% ipython --no-banner

In [1]: import numpy as np

In [2]: import numpy.linalg as la

In [3]: np.set_printoptions(precision=1, suppress=True, linewidth=120)

In [4]: other = np.array([[0, 2, 0, 1, 2, 2]])

In [5]: E = other.T @ other

In [6]: print(E)
[[0 0 0 0 0 0]
 [0 4 0 2 4 4]
 [0 0 0 0 0 0]
 [0 2 0 1 2 2]
 [0 4 0 2 4 4]
 [0 4 0 2 4 4]]

In [7]: left, s, Vh = la.svd(E)

In [8]: print(s.round(1) + 0)
[13.  0.  0.  0.  0.  0.]

In [9]: other = left[:, :1] @ np.diag(s[:1]) @ Vh[:1]

In [10]: print(other)
[[0. 0. 0. 0. 0. 0.]
 [0. 4. 0. 2. 4. 4.]
 [0. 0. 0. 0. 0. 0.]
 [0. 2. 0. 1. 2. 2.]
 [0. 4. 0. 2. 4. 4.]
 [0. 4. 0. 2. 4. 4.]]

In [11]: print(round(float(np.abs(E - other).max()), 1))
0.0

In [12]: print(np.allclose(E[:-1].T @ la.lstsq(E[:-1].T, E[-1])[0], E[-1]))
True

In [13]: print(round(float(np.trace(la.pinv(E) @ E)), 1))
1.0

In [14]: print(E @ la.pinv(E) @ E)
[[0. 0. 0. 0. 0. 0.]
 [0. 4. 0. 2. 4. 4.]
 [0. 0. 0. 0. 0. 0.]
 [0. 2. 0. 1. 2. 2.]
 [0. 4. 0. 2. 4. 4.]
 [0. 4. 0. 2. 4. 4.]]

In [15]: print(np.abs(np.diag(la.qr(E)[1])) > 1e-9)
[False  True False False False False]

In [16]: print(np.unique(E.round(6), axis=0).shape)
(3, 6)

In [17]: w, vecs = la.eigh(E)

In [18]: x = np.array([1, 0, -2, -3, 3, 3])

In [19]: print(np.round(x @ E @ x / (x @ x), 1), np.round(w[0], 1), w[-1])
2.5 -0.0 13.0

In [20]: print(np.round(la.eigvalsh(E[1:, 1:]), 1) + 0)
[ 0.  0.  0.  0. 13.]

In [21]: print(x @ E @ x)
81

In [22]: print(np.round(vecs * np.maximum(w, 0) @ vecs.T, 1) + 0)
[[0. 0. 0. 0. 0. 0.]
 [0. 4. 0. 2. 4. 4.]
 [0. 0. 0. 0. 0. 0.]
 [0. 2. 0. 1. 2. 2.]
 [0. 4. 0. 2. 4. 4.]
 [0. 4. 0. 2. 4. 4.]]

In [23]: print(np.round(vecs * np.abs(w) @ vecs.T, 1) + 0)
[[0. 0. 0. 0. 0. 0.]
 [0. 4. 0. 2. 4. 4.]
 [0. 0. 0. 0. 0. 0.]
 [0. 2. 0. 1. 2. 2.]
 [0. 4. 0. 2. 4. 4.]
 [0. 4. 0. 2. 4. 4.]]

In [24]: F = np.load("layer19.npy")

In [25]: print(F)
[[ 0.7  0.4  0. ]
 [-0.2  2.  -0.2]
 [ 0.9  0.7  0.4]
 [ 2.8 -0.5  0.1]]

In [26]: other = np.c_[F[:, :2] @ np.array([[2, 0], [0, 2]]), np.array([-2, 0, -2, 2])]

In [27]: print(other)
[[ 1.4  0.8 -2. ]
 [-0.4  4.   0. ]
 [ 1.8  1.4 -2. ]
 [ 5.6 -1.   2. ]]

In [28]: print(la.norm(la.qr(F)[0].T @ other, axis=0) ** 2 / ((other ** 2).sum(axis=0) + 1e-12))
[1.  1.  0.6]

In [29]: print(la.matrix_rank(np.c_[F, other]))
4

In [30]: print(la.matrix_rank(other))
3
